$ python3 -q
>>> import numpy as np
>>> from numpy import linalg as LA
>>> np.set_printoptions(precision=3, suppress=True, linewidth=140, sign=" ")
>>> tidy = lambda a: np.round(a, 3) + 0
>>> E = np.load("dump.npy")
>>> E
array([[-2, -5, -2, -5, -2, -5],
       [ 3,  3,  3,  3,  3,  3],
       [-2,  4, -2,  4, -2,  4],
       [-2, -5, -2, -5, -2, -5],
       [ 3,  3,  3,  3,  3,  3],
       [-2,  4, -2,  4, -2,  4]])
>>> W1 = np.array([[0, 1, 5, 4],
...     [0, 0, 3, 5],
...     [0, 3, 2, 5],
...     [1, 2, 5, 2],
...     [3, 4, 4, 1],
...     [3, 4, 4, 3]])
>>> coef = np.array([-1, 3, -2, 3])
>>> hid = np.maximum(E @ W1 + coef, 0)
>>> LA.matrix_rank(hid)
np.int64(2)
>>> hid
array([[  0,   0,   0,   0],
       [ 20,  45,  67,  63],
       [  9,  11,  24,  23],
       [  0,   0,   0,   0],
       [ 20,  45,  67,  63],
       [  9,  11,  24,  23]])
>>> basis = np.array([[1, -2], [3, 0], [0, -2], [-1, -2]])
>>> W1 @ basis
array([[ -1, -18],
       [ -5, -16],
       [  4, -14],
       [  5, -16],
       [ 14, -16],
       [ 12, -20]])
>>> (hid @ basis).round(6).argmax(axis=1)
array([ 0,  0,  0,  0,  0,  0])
>>> r = LA.matrix_rank(E)
>>> r
np.int64(2)
>>> null = LA.svd(E)[2][r:].T
>>> np.allclose(E @ null, 0)
True
>>> [int(LA.matrix_rank(E[:i])) for i in range(1, len(E) + 1)]
[1, 2, 2, 2, 2, 2]
>>> [int(LA.matrix_rank(E[:, :j + 1])) for j in range(6)]
[1, 2, 2, 2, 2, 2]
>>> X = np.loadtxt("layer8.csv", delimiter=",")
>>> X
array([[ 1.,  0.,  0.,  0.,  0.],
       [-2.,  1.,  0.,  0.,  0.],
       [ 7.,  8.,  1.,  0.,  0.],
       [ 8.,  2.,  9.,  1.,  0.],
       [-2., -3.,  4.,  4.,  1.]])
>>> X @ X
array([[ 1.,  0.,  0.,  0.,  0.],
       [-4.,  1.,  0.,  0.,  0.],
       [-2., 16.,  1.,  0.,  0.],
       [75., 76., 18.,  1.,  0.],
       [62., 34., 44.,  8.,  1.]])
>>> tidy(LA.det(X))
np.float64(1.0)
>>> np.allclose(X, X.T)
False
>>> np.allclose(X @ X.T, X.T @ X)
False
>>> rng = np.random.default_rng(33)
>>> z = rng.permutation(5)
>>> z
array([ 0,  4,  1,  3,  2])
>>> A2 = X[z][:, z]
>>> np.diag(A2)
array([ 1.,  1.,  1.,  1.,  1.])
>>> np.allclose(A2, X)
False
>>> tidy(np.sort(np.abs(LA.eigvals(A2))))
array([ 1.,  1.,  1.,  1.,  1.])
>>> A2
array([[ 1.,  0.,  0.,  0.,  0.],
       [-2.,  1., -3.,  4.,  4.],
       [-2.,  0.,  1.,  0.,  0.],
       [ 8.,  0.,  2.,  1.,  9.],
       [ 7.,  0.,  8.,  0.,  1.]])
>>> tidy(LA.det(A2)), tidy(LA.det(X[z]))
(np.float64(1.0), np.float64(1.0))
>>> r0 = np.array([2, 1])
>>> np.correlate(X[4], X[3], "full")
array([  0.,  -2., -21., -27.,  18.,  21.,  49.,  34.,   8.])
>>> np.cross(X[4, :3], X[3, :3])
array([-35.,  50.,  20.])
>>> np.argsort(-LA.norm(X, axis=0).round(6), kind="stable")[:3]
array([ 0,  2,  1])
>>> LA.cond(X) > 100
np.True_
>>> LA.matrix_rank(X, rtol=0.1)
np.int64(4)
>>> tidy(LA.norm(X, 2) / LA.norm(X))
np.float64(0.828)
>>> [int(LA.matrix_rank(LA.matrix_power(X, p))) for p in range(1, 6)]
[5, 5, 5, 5, 5]
>>> np.prod(np.diag(X)), tidy(LA.det(X))
(np.float64(1.0), np.float64(1.0))
>>> tidy(np.sort(LA.eigvals(X)))
array([ 1.,  1.,  1.,  1.,  1.])
>>> data = np.load("mat.npy")
>>> data
array([[ -5, -15,  -6, -18],
       [-15,  -5, -18,  -6],
       [ -4, -12,   0,   0],
       [-12,  -4,   0,   0]])
>>> r0 = np.array([-1, 2, -1, -1])
>>> A2 = data + np.outer(r0, np.eye(4)[1])
>>> tidy(LA.det(A2) / LA.det(data)), tidy(1 + LA.solve(data, r0)[1])
(np.float64(1.062), np.float64(1.062))
>>> E.reshape(2, -1)
array([[-2, -5, -2, -5, -2, -5,  3,  3,  3,  3,  3,  3, -2,  4, -2,  4, -2,  4],
       [-2, -5, -2, -5, -2, -5,  3,  3,  3,  3,  3,  3, -2,  4, -2,  4, -2,  4]])
>>> E.reshape(-1, 2)
array([[-2, -5],
       [-2, -5],
       [-2, -5],
       [ 3,  3],
       [ 3,  3],
       [ 3,  3],
       [-2,  4],
       [-2,  4],
       [-2,  4],
       [-2, -5],
       [-2, -5],
       [-2, -5],
       [ 3,  3],
       [ 3,  3],
       [ 3,  3],
       [-2,  4],
       [-2,  4],
       [-2,  4]])
>>> t3 = E.reshape(6, 2, -1)
>>> t3.shape
(6, 2, 3)
>>> np.einsum("ihd,jhd->hij", t3, t3).shape
(2, 6, 6)
>>> t3.sum(axis=1)
array([[-7, -7, -7],
       [ 6,  6,  6],
       [ 2,  2,  2],
       [-7, -7, -7],
       [ 6,  6,  6],
       [ 2,  2,  2]])
>>> np.einsum("ihd,ihd->ih", t3, t3)
array([[ 33,  54],
       [ 27,  27],
       [ 24,  36],
       [ 33,  54],
       [ 27,  27],
       [ 24,  36]])
>>> evals, evecs = LA.eig(data)
>>> tidy(evals)
array([-32.,  -6.,  16.,  12.])
>>> tidy(np.sort(LA.eigvals(data.T)))
array([-32.,  -6.,  12.,  16.])
>>> A2 = np.array([[0, 1, 0], [1, 2, 3]])
>>> basis = np.kron(A2, data)
>>> tidy(LA.norm(basis, 2)), tidy(LA.norm(A2, 2) * LA.norm(data, 2))
(np.float64(125.289), np.float64(125.289))
>>> mat = np.loadtxt("case2.csv", delimiter=",")
>>> mat
array([[ 3.,  3.,  3.,  3.],
       [ 0.,  0.,  0.,  0.],
       [ 3.,  3.,  2.,  2.],
       [ 5.,  6.,  4.,  6.],
       [ 0.,  0.,  0.,  0.],
       [ 3.,  3.,  2.,  2.],
       [ 3.,  3.,  2.,  2.],
       [ 6.,  6.,  5.,  5.],
       [ 2.,  3.,  1.,  3.],
       [ 0.,  0.,  0.,  0.],
       [ 0.,  0.,  0.,  0.],
       [ 0.,  0.,  0.,  0.],
       [ 0.,  0.,  0.,  0.],
       [ 0.,  0.,  0.,  0.],
       [ 2.,  3.,  1.,  3.]])
>>> left, sigma, VT = LA.svd(mat)
>>> tidy(sigma)
array([ 19.713,   2.25 ,   1.152,   0.   ])
>>> np.argmax(sigma[:-1] / (sigma[1:] + 1e-6)) + 1
np.int64(3)
>>> A2 = left[:, :3] @ np.diag(sigma[:3]) @ VT[:3]
>>> LA.matrix_rank(mat, rtol=0.05)
np.int64(3)
>>> tidy(LA.norm(mat - A2) / LA.norm(mat))
np.float64(0.0)
